$ python -q
>>> import numpy as np
>>> np.set_printoptions(precision=1, suppress=True, linewidth=160)
>>> M = np.loadtxt("out1.csv", delimiter=",")
>>> print(M)
[[ 2. -2. -3.  3.  3.  1.  3.  2. -2.]
 [ 0.  1.  1. -2.  2.  1. -3.  0. -3.]
 [ 0.  0. -3. -2. -3.  1. -1. -2.  1.]
 [ 0.  0.  0.  3.  1.  3.  0.  1. -3.]
 [ 0.  0.  0.  0.  0. -3. -2. -1. -3.]
 [ 0.  0.  0.  0.  0. -3.  1.  2. -3.]
 [ 0.  0.  0.  0.  0.  0.  1.  3.  1.]
 [ 0.  0.  0.  0.  0.  0.  0.  2.  3.]
 [ 0.  0.  0.  0.  0.  0.  0.  0. -1.]]
>>> M2 = M / np.sqrt((M ** 2).mean(axis=1, keepdims=True))
>>> print(np.linalg.matrix_rank(M2) == np.linalg.matrix_rank(M))
True
>>> print(np.linalg.norm(M2, axis=1))
[3. 3. 3. 3. 3. 3. 3. 3. 3.]
>>> print(M2[7])
[0.  0.  0.  0.  0.  0.  0.  1.7 2.5]
>>> print(np.linalg.matrix_rank(M - M.mean(axis=1, keepdims=True)))
8
>>> print((M + M.T) / 2)
[[ 2.  -1.  -1.5  1.5  1.5  0.5  1.5  1.  -1. ]
 [-1.   1.   0.5 -1.   1.   0.5 -1.5  0.  -1.5]
 [-1.5  0.5 -3.  -1.  -1.5  0.5 -0.5 -1.   0.5]
 [ 1.5 -1.  -1.   3.   0.5  1.5  0.   0.5 -1.5]
 [ 1.5  1.  -1.5  0.5  0.  -1.5 -1.  -0.5 -1.5]
 [ 0.5  0.5  0.5  1.5 -1.5 -3.   0.5  1.  -1.5]
 [ 1.5 -1.5 -0.5  0.  -1.   0.5  1.   1.5  0.5]
 [ 1.   0.  -1.   0.5 -0.5  1.   1.5  2.   1.5]
 [-1.  -1.5  0.5 -1.5 -1.5 -1.5  0.5  1.5 -1. ]]
>>> print(np.sort(np.abs(np.linalg.eigvals(M))))
[0. 1. 1. 1. 2. 2. 3. 3. 3.]
>>> print(round(np.linalg.det(M), 1))
0.0
>>> print(M @ M)
[[  4.  -6.   1.  25.  14.  -6.  13.  25. -11.]
 [  0.   1.  -2. -10.  -3. -13. -10. -13.  -5.]
 [  0.   0.   9.   0.   7.  -3.   9.   2.   1.]
 [  0.   0.   0.   9.   3.  -3.   1.  10. -15.]
 [  0.   0.   0.   0.   0.   9.  -5. -14.   7.]
 [  0.   0.   0.   0.   0.   9.  -2.   1.  19.]
 [  0.   0.   0.   0.   0.   0.   1.   9.   9.]
 [  0.   0.   0.   0.   0.   0.   0.   4.   3.]
 [  0.   0.   0.   0.   0.   0.   0.   0.   1.]]
>>> assert M == M.T
Traceback (most recent call last):
  File "<python-input-13>", line 1, in <module>
    assert M == M.T
           ^^^^^^^^
ValueError: The truth value of an array with more than one element is ambiguous. Use a.any() or a.all()
>>> E = np.array([[1.0, 0.8, 1.1, 0.9, -0.4, 0.1],
...     [1.1, 0.7, 1.1, 0.9, -0.4, 0.3],
...     [-0.6, -0.8, 0.3, 0.8, -1.5, 0.6],
...     [0.9, -0.4, 0.3, -1.4, 0.2, -1.5],
...     [-0.5, 1.5, -1.2, -0.5, 0.6, -0.3],
...     [-1.5, 1.5, -1.4, 1.2, -1.0, -1.5],
...     [-1.0, 1.1, -0.6, -0.4, -0.4, 0.2],
...     [0.6, -0.4, 1.2, 0.1, -0.5, -1.5]])
>>> hat = E @ np.linalg.solve(E.T @ E, E.T)
>>> print(hat @ E[:, 3])
[ 0.9  0.9  0.8 -1.4 -0.5  1.2 -0.4  0.1]
>>> print(np.linalg.matrix_rank(np.eye(8) - hat))
2
>>> mat = np.loadtxt("run13.csv", delimiter=",")
>>> print(mat)
[[ 27.  15.  30.  -5. -20.   0.  15.  35.  40. -30.]
 [ 15.  11.  18.  -3. -12.   0.   9.  21.  24. -18.]
 [ 30.  18.  38.  -6. -24.   0.  18.  42.  48. -36.]
 [ -5.  -3.  -6.   3.   4.   0.  -3.  -7.  -8.   6.]
 [-20. -12. -24.   4.  18.   0. -12. -28. -32.  24.]
 [  0.   0.   0.   0.   0.   2.   0.   0.   0.   0.]
 [ 15.   9.  18.  -3. -12.   0.  11.  21.  24. -18.]
 [ 35.  21.  42.  -7. -28.   0.  21.  51.  56. -42.]
 [ 40.  24.  48.  -8. -32.   0.  24.  56.  66. -48.]
 [-30. -18. -36.   6.  24.   0. -18. -42. -48.  38.]]
>>> # symmetric, so the eigenvalues are real
>>> q, R = np.linalg.qr(mat)
>>> print(np.round(q.T @ q, 1) + 0)
[[1. 0. 0. 0. 0. 0. 0. 0. 0. 0.]
 [0. 1. 0. 0. 0. 0. 0. 0. 0. 0.]
 [0. 0. 1. 0. 0. 0. 0. 0. 0. 0.]
 [0. 0. 0. 1. 0. 0. 0. 0. 0. 0.]
 [0. 0. 0. 0. 1. 0. 0. 0. 0. 0.]
 [0. 0. 0. 0. 0. 1. 0. 0. 0. 0.]
 [0. 0. 0. 0. 0. 0. 1. 0. 0. 0.]
 [0. 0. 0. 0. 0. 0. 0. 1. 0. 0.]
 [0. 0. 0. 0. 0. 0. 0. 0. 1. 0.]
 [0. 0. 0. 0. 0. 0. 0. 0. 0. 1.]]
>>> print(np.round(abs(R[0, 0]), 1), np.round(np.linalg.norm(mat[:, 0]), 1))
78.9 78.9
>>> print(R)
[[ -78.9  -47.3  -94.6   15.8   63.1    0.   -47.3 -110.4 -126.2   94.6]
 [   0.    -2.3   -1.2    0.2    0.8    0.    -0.6   -1.4   -1.6    1.2]
 [   0.     0.    -2.9    0.2    1.     0.    -0.7   -1.7   -2.     1.5]
 [   0.     0.     0.    -2.    -0.1    0.     0.1    0.2    0.2   -0.2]
 [   0.     0.     0.     0.    -2.2    0.     0.3    0.7    0.8   -0.6]
 [   0.     0.     0.     0.     0.     2.     0.     0.     0.     0. ]
 [   0.     0.     0.     0.     0.     0.    -2.1   -0.5   -0.5    0.4]
 [   0.     0.     0.     0.     0.     0.     0.    -2.5   -0.9    0.7]
 [   0.     0.     0.     0.     0.     0.     0.     0.    -2.4    0.6]
 [   0.     0.     0.     0.     0.     0.     0.     0.     0.     2.2]]
>>> print(q.round(1) + 0)
[[-0.3  0.5  0.6 -0.1 -0.3  0.   0.2  0.3  0.2  0.1]
 [-0.2 -0.9  0.4  0.  -0.2  0.   0.1  0.2  0.1  0.1]
 [-0.4  0.  -0.7 -0.1 -0.3  0.   0.2  0.4  0.3  0.2]
 [ 0.1  0.   0.  -1.   0.1  0.   0.  -0.1  0.   0. ]
 [ 0.3  0.   0.   0.  -0.9  0.  -0.1 -0.2 -0.2 -0.1]
 [ 0.   0.   0.   0.   0.   1.   0.   0.   0.   0. ]
 [-0.2  0.   0.   0.   0.   0.  -1.   0.2  0.1  0.1]
 [-0.4  0.   0.   0.   0.   0.   0.  -0.8  0.3  0.2]
 [-0.5  0.   0.   0.   0.   0.   0.   0.  -0.8  0.2]
 [ 0.4  0.   0.   0.   0.   0.   0.   0.   0.   0.9]]
>>> print(np.allclose(R.T @ R, mat.T @ mat))
True
>>> print(np.abs(np.diag(R)))
[78.9  2.3  2.9  2.   2.2  2.   2.1  2.5  2.4  2.2]
>>> print(q @ R)
[[ 27.  15.  30.  -5. -20.   0.  15.  35.  40. -30.]
 [ 15.  11.  18.  -3. -12.   0.   9.  21.  24. -18.]
 [ 30.  18.  38.  -6. -24.   0.  18.  42.  48. -36.]
 [ -5.  -3.  -6.   3.   4.   0.  -3.  -7.  -8.   6.]
 [-20. -12. -24.   4.  18.   0. -12. -28. -32.  24.]
 [  0.   0.   0.   0.   0.   2.   0.   0.   0.   0.]
 [ 15.   9.  18.  -3. -12.   0.  11.  21.  24. -18.]
 [ 35.  21.  42.  -7. -28.   0.  21.  51.  56. -42.]
 [ 40.  24.  48.  -8. -32.   0.  24.  56.  66. -48.]
 [-30. -18. -36.   6.  24.   0. -18. -42. -48.  38.]]
>>> print(q.shape, R.shape)
(10, 10) (10, 10)
